In [1]: import numpy as np

In [2]: np.set_printoptions(precision=3, suppress=True, linewidth=140)

In [3]: rng = np.random.default_rng(291)

In [4]: z = rng.integers(0, 2, 11)

In [5]: K = np.triu((z[:, None] == z) & (rng.random((11, 11)) < 0.8), 1).astype(int)

In [6]: K += K.T

In [7]: print(K)
[[0 1 1 1 0 0 1 1 1 0 1]
 [1 0 1 1 0 0 1 1 1 0 1]
 [1 1 0 0 0 0 1 1 1 0 1]
 [1 1 0 0 0 0 1 1 1 0 1]
 [0 0 0 0 0 1 0 0 0 1 0]
 [0 0 0 0 1 0 0 0 0 1 0]
 [1 1 1 1 0 0 0 1 0 0 1]
 [1 1 1 1 0 0 1 0 1 0 0]
 [1 1 1 1 0 0 0 1 0 0 1]
 [0 0 0 0 1 1 0 0 0 0 0]
 [1 1 1 1 0 0 1 0 1 0 0]]

In [8]: # 2 groups of indices that never mix

In [9]: print(K @ K)
[[7 6 5 5 0 0 5 5 5 0 5]
 [6 7 5 5 0 0 5 5 5 0 5]
 [5 5 6 6 0 0 4 4 4 0 4]
 [5 5 6 6 0 0 4 4 4 0 4]
 [0 0 0 0 2 1 0 0 0 1 0]
 [0 0 0 0 1 2 0 0 0 1 0]
 [5 5 4 4 0 0 6 4 6 0 4]
 [5 5 4 4 0 0 4 6 4 0 6]
 [5 5 4 4 0 0 6 4 6 0 4]
 [0 0 0 0 1 1 0 0 0 2 0]
 [5 5 4 4 0 0 4 6 4 0 6]]

In [10]: print(np.argwhere(np.triu(K)))
[[ 0  1]
 [ 0  2]
 [ 0  3]
 [ 0  6]
 [ 0  7]
 [ 0  8]
 [ 0 10]
 [ 1  2]
 [ 1  3]
 [ 1  6]
 [ 1  7]
 [ 1  8]
 [ 1 10]
 [ 2  6]
 [ 2  7]
 [ 2  8]
 [ 2 10]
 [ 3  6]
 [ 3  7]
 [ 3  8]
 [ 3 10]
 [ 4  5]
 [ 4  9]
 [ 5  9]
 [ 6  7]
 [ 6 10]
 [ 7  8]
 [ 8 10]]

In [11]: low = np.diag(K.sum(axis=1)) - K

In [12]: print(low)
[[ 7 -1 -1 -1  0  0 -1 -1 -1  0 -1]
 [-1  7 -1 -1  0  0 -1 -1 -1  0 -1]
 [-1 -1  6  0  0  0 -1 -1 -1  0 -1]
 [-1 -1  0  6  0  0 -1 -1 -1  0 -1]
 [ 0  0  0  0  2 -1  0  0  0 -1  0]
 [ 0  0  0  0 -1  2  0  0  0 -1  0]
 [-1 -1 -1 -1  0  0  6 -1  0  0 -1]
 [-1 -1 -1 -1  0  0 -1  6 -1  0  0]
 [-1 -1 -1 -1  0  0  0 -1  6  0 -1]
 [ 0  0  0  0 -1 -1  0  0  0  2  0]
 [-1 -1 -1 -1  0  0 -1  0 -1  0  6]]

In [13]: print(np.linalg.matrix_rank(low))
9

In [14]: ev, V = np.linalg.eigh(K)

In [15]: x0 = np.array([3, 1, 2, 2, 1, -2, 0, -2, -3, 0, 1])

In [16]: print(np.abs(K).sum(axis=1).max(), round(float(np.abs(ev).max()), 3))
7 6.275

In [17]: print(x0 @ K @ x0)
-24

In [18]: print(np.round(V * np.maximum(ev, 0) @ V.T, 3) + 0)
[[0.945 0.945 0.831 0.831 0.    0.    0.831 0.831 0.831 0.    0.831]
 [0.945 0.945 0.831 0.831 0.    0.    0.831 0.831 0.831 0.    0.831]
 [0.831 0.831 0.731 0.731 0.    0.    0.731 0.731 0.731 0.    0.731]
 [0.831 0.831 0.731 0.731 0.    0.    0.731 0.731 0.731 0.    0.731]
 [0.    0.    0.    0.    0.667 0.667 0.    0.    0.    0.667 0.   ]
 [0.    0.    0.    0.    0.667 0.667 0.    0.    0.    0.667 0.   ]
 [0.831 0.831 0.731 0.731 0.    0.    0.731 0.731 0.731 0.    0.731]
 [0.831 0.831 0.731 0.731 0.    0.    0.731 0.731 0.731 0.    0.731]
 [0.831 0.831 0.731 0.731 0.    0.    0.731 0.731 0.731 0.    0.731]
 [0.    0.    0.    0.    0.667 0.667 0.    0.    0.    0.667 0.   ]
 [0.831 0.831 0.731 0.731 0.    0.    0.731 0.731 0.731 0.    0.731]]

In [19]: print(round(np.linalg.eigvalsh(K).min(), 3))
-2.0

In [20]: print([round(float(np.linalg.det(K[:i, :i])), 2) + 0 for i in range(1, 12)])
[0.0, -1.0, 2.0, 0.0, 0.0, 0.0, 0.0, 0.0, 0.0, 0.0, 0.0]

In [21]: print(np.round(K @ np.linalg.pinv(K) @ K, 3) + 0)
[[0. 1. 1. 1. 0. 0. 1. 1. 1. 0. 1.]
 [1. 0. 1. 1. 0. 0. 1. 1. 1. 0. 1.]
 [1. 1. 0. 0. 0. 0. 1. 1. 1. 0. 1.]
 [1. 1. 0. 0. 0. 0. 1. 1. 1. 0. 1.]
 [0. 0. 0. 0. 0. 1. 0. 0. 0. 1. 0.]
 [0. 0. 0. 0. 1. 0. 0. 0. 0. 1. 0.]
 [1. 1. 1. 1. 0. 0. 0. 1. 0. 0. 1.]
 [1. 1. 1. 1. 0. 0. 1. 0. 1. 0. 0.]
 [1. 1. 1. 1. 0. 0. 0. 1. 0. 0. 1.]
 [0. 0. 0. 0. 1. 1. 0. 0. 0. 0. 0.]
 [1. 1. 1. 1. 0. 0. 1. 0. 1. 0. 0.]]

In [22]: print(np.round(np.trace(np.linalg.pinv(K) @ K), 3))
8.0

In [23]: J = np.loadtxt("arr.csv", delimiter=",")

In [24]: print(J)
[[ 0.946 -0.054 -0.162 -0.27  -0.054]
 [-0.054  0.946 -0.162 -0.27  -0.054]
 [-0.162 -0.162  0.514 -0.811 -0.162]
 [-0.27  -0.27  -0.811 -0.351 -0.27 ]
 [-0.054 -0.054 -0.162 -0.27   0.946]]

In [25]: print(np.round(np.linalg.eigvalsh(J).min(), 3))
-1.0

In [26]: W = np.array([[3, 2], [1, 2], [1, 1], [3, 0], [3, 2]])

In [27]: beta = np.array([-2, 2])

In [28]: act = np.maximum(J @ W + beta, 0)

In [29]: print((act > 0).astype(int))
[[0 1]
 [0 1]
 [0 1]
 [0 0]
 [0 1]]

In [30]: print((act > 0).mean(axis=0))
[0.  0.8]

In [31]: print(np.linalg.matrix_rank(act))
1

In [32]: cent = np.array([[1, 1, 1], [2, 1, 0]])

In [33]: print((act @ cent).round(6).argmax(axis=1))
[0 0 0 0 0]
